% python3 -q
>>> import numpy as np
>>> np.set_printoptions(precision=2, suppress=True, linewidth=200)
>>> tidy = lambda a: np.round(a, 2) + 0
>>> out = np.array([[0, 2, 1, 2, 1],
...     [1, 3, 2, 2, 2],
...     [3, 3, 3, 3, 2],
...     [2, 3, 1, 0, 2],
...     [3, 3, 3, 1, 0]])
>>> mat = np.triu(out)
>>> mat
array([[0, 2, 1, 2, 1],
       [0, 3, 2, 2, 2],
       [0, 0, 3, 3, 2],
       [0, 0, 0, 0, 2],
       [0, 0, 0, 0, 0]])
>>> tidy(np.trace(np.linalg.pinv(mat) @ mat))
np.float64(4.0)
>>> np.abs(np.diag(np.linalg.qr(mat)[1])) > 1e-9
array([False,  True,  True, False, False])
>>> tidy(mat @ np.linalg.pinv(mat) @ mat)
array([[0., 2., 1., 2., 1.],
       [0., 3., 2., 2., 2.],
       [0., 0., 3., 3., 2.],
       [0., 0., 0., 0., 2.],
       [0., 0., 0., 0., 0.]])
>>> np.linalg.cond(mat) > 100
np.True_
>>> np.linalg.matrix_rank(mat, rtol=0.1)
np.int64(3)
>>> [round(float(x), 2) for x in np.linalg.svd(mat, compute_uv=False)[:3]]
[6.85, 2.53, 1.81]
>>> Uu, sigma, VT = np.linalg.svd(mat)
>>> vecs = VT[:(sigma > 1e-8).sum()]
>>> rng = np.random.default_rng(99667)
>>> vec = mat[0] + -2 * mat[2] + rng.integers(2) * np.eye(5)[2]
>>> vec
array([ 0.,  2., -4., -4., -3.])
>>> tidy(np.linalg.norm(vec - vecs.T @ vecs @ vec))
np.float64(0.0)
>>> tidy(vecs.T @ vecs)
array([[0., 0., 0., 0., 0.],
       [0., 1., 0., 0., 0.],
       [0., 0., 1., 0., 0.],
       [0., 0., 0., 1., 0.],
       [0., 0., 0., 0., 1.]])
>>> tidy(np.diag(vecs.T @ vecs))
array([0., 1., 1., 1., 1.])
>>> blk = np.stack([mat, -2 * mat, mat[::-1]])
>>> blk.shape
(3, 5, 5)
>>> tidy(np.linalg.norm(blk, axis=(1, 2)))
array([ 7.55, 15.1 ,  7.55])
>>> X = np.load("block2.npy")
>>> X
array([[ 0., -1., -2.],
       [-1.,  0.,  2.],
       [-2.,  2.,  3.]])
>>> # symmetric, so the eigenvalues are real
>>> t = np.radians(60)
>>> Rm = np.eye(3)
>>> Rm[2, 2] = Rm[0, 0] = np.cos(t)
>>> Rm[2, 0], Rm[0, 2] = -np.sin(t), np.sin(t)
>>> tidy(Rm)
array([[ 0.5 ,  0.  ,  0.87],
       [ 0.  ,  1.  ,  0.  ],
       [-0.87,  0.  ,  0.5 ]])
>>> out = X @ Rm.T
>>> np.allclose(np.linalg.norm(X, axis=1), np.linalg.norm(out, axis=1))
True
>>> tidy(np.linalg.svd(X, compute_uv=False)), tidy(np.linalg.svd(out, compute_uv=False))
(array([5., 1., 1.]), array([5., 1., 1.]))
>>> tidy(np.abs(out - X).max(axis=0))
array([3.6, 0. , 1. ])
